$ ipython --no-banner

In [1]: import numpy as np

In [2]: np.set_printoptions(precision=3, suppress=True, linewidth=160, sign=" ")

In [3]: feats = np.loadtxt("a.csv", delimiter=",")

In [4]: feats
Out[4]: 
array([[ 1.,  1.,  0.,  1.,  0.,  2.,  1.,  0.,  2.,  0.,  0.,  1.,  1.],
       [ 3.,  3.,  3.,  3.,  1.,  2.,  1.,  0.,  0.,  1.,  0.,  0.,  2.],
       [ 3.,  3.,  0.,  0.,  3.,  0.,  0.,  2.,  2.,  2.,  0.,  1.,  2.],
       [ 2.,  2.,  0.,  2.,  2.,  1.,  0.,  0.,  1.,  0.,  1.,  2.,  2.],
       [ 3.,  1.,  3.,  3.,  1.,  0.,  0.,  1.,  2.,  0.,  2.,  2.,  2.],
       [ 1.,  3.,  1.,  1.,  2.,  0.,  2.,  1.,  1.,  1.,  2.,  0.,  1.],
       [ 0.,  0.,  0.,  0.,  0.,  0., -1.,  0., -3., -2.,  0., -1.,  1.],
       [ 0.,  0.,  0.,  0.,  0.,  0., -1.,  0., -3.,  1.,  3.,  2., -1.],
       [ 0.,  0.,  0.,  0.,  0.,  0.,  3.,  3., -1., -1.,  0., -3.,  1.],
       [ 0.,  0.,  0.,  0.,  0.,  0., -3., -2., -2.,  1.,  0.,  1.,  0.],
       [ 0.,  0.,  0.,  0.,  0.,  0.,  2., -1., -1., -2., -3.,  2.,  1.],
       [ 0.,  0.,  0.,  0.,  0.,  0., -2.,  1., -3., -2.,  3.,  2.,  1.],
       [ 0.,  0.,  0.,  0.,  0.,  0., -3., -1.,  3.,  2., -1.,  0.,  0.]])

In [5]: B = feats / np.sqrt((feats ** 2).mean(axis=1, keepdims=True))

In [6]: np.linalg.matrix_rank(feats - feats.mean(axis=1, keepdims=True))
Out[6]: np.int64(12)

In [7]: np.linalg.matrix_rank(feats, rtol=0.1)
Out[7]: np.int64(9)

In [8]: np.linalg.cond(feats) > 100
Out[8]: np.True_

In [9]: arr = np.loadtxt("arr.csv", delimiter=",")

In [10]: arr
Out[10]: 
array([[ 0.788, -0.212, -0.494, -0.212, -0.212],
       [-0.212,  0.788, -0.494, -0.212, -0.212],
       [-0.494, -0.494, -0.153, -0.494, -0.494],
       [-0.212, -0.212, -0.494,  0.788, -0.212],
       [-0.212, -0.212, -0.494, -0.212,  0.788]])

In [11]: O, vecs = np.linalg.qr(arr[:, :1])[0], np.linalg.qr(arr[:, 1:])[0]

In [12]: sv = np.linalg.svd(O.T @ vecs, compute_uv=False)

In [13]: np.degrees(np.arccos(sv.clip(0, 1)))
Out[13]: array([ 90.])

In [14]: np.round(np.linalg.norm(O @ O.T - vecs @ vecs.T, 2), 3)
Out[14]: np.float64(1.0)
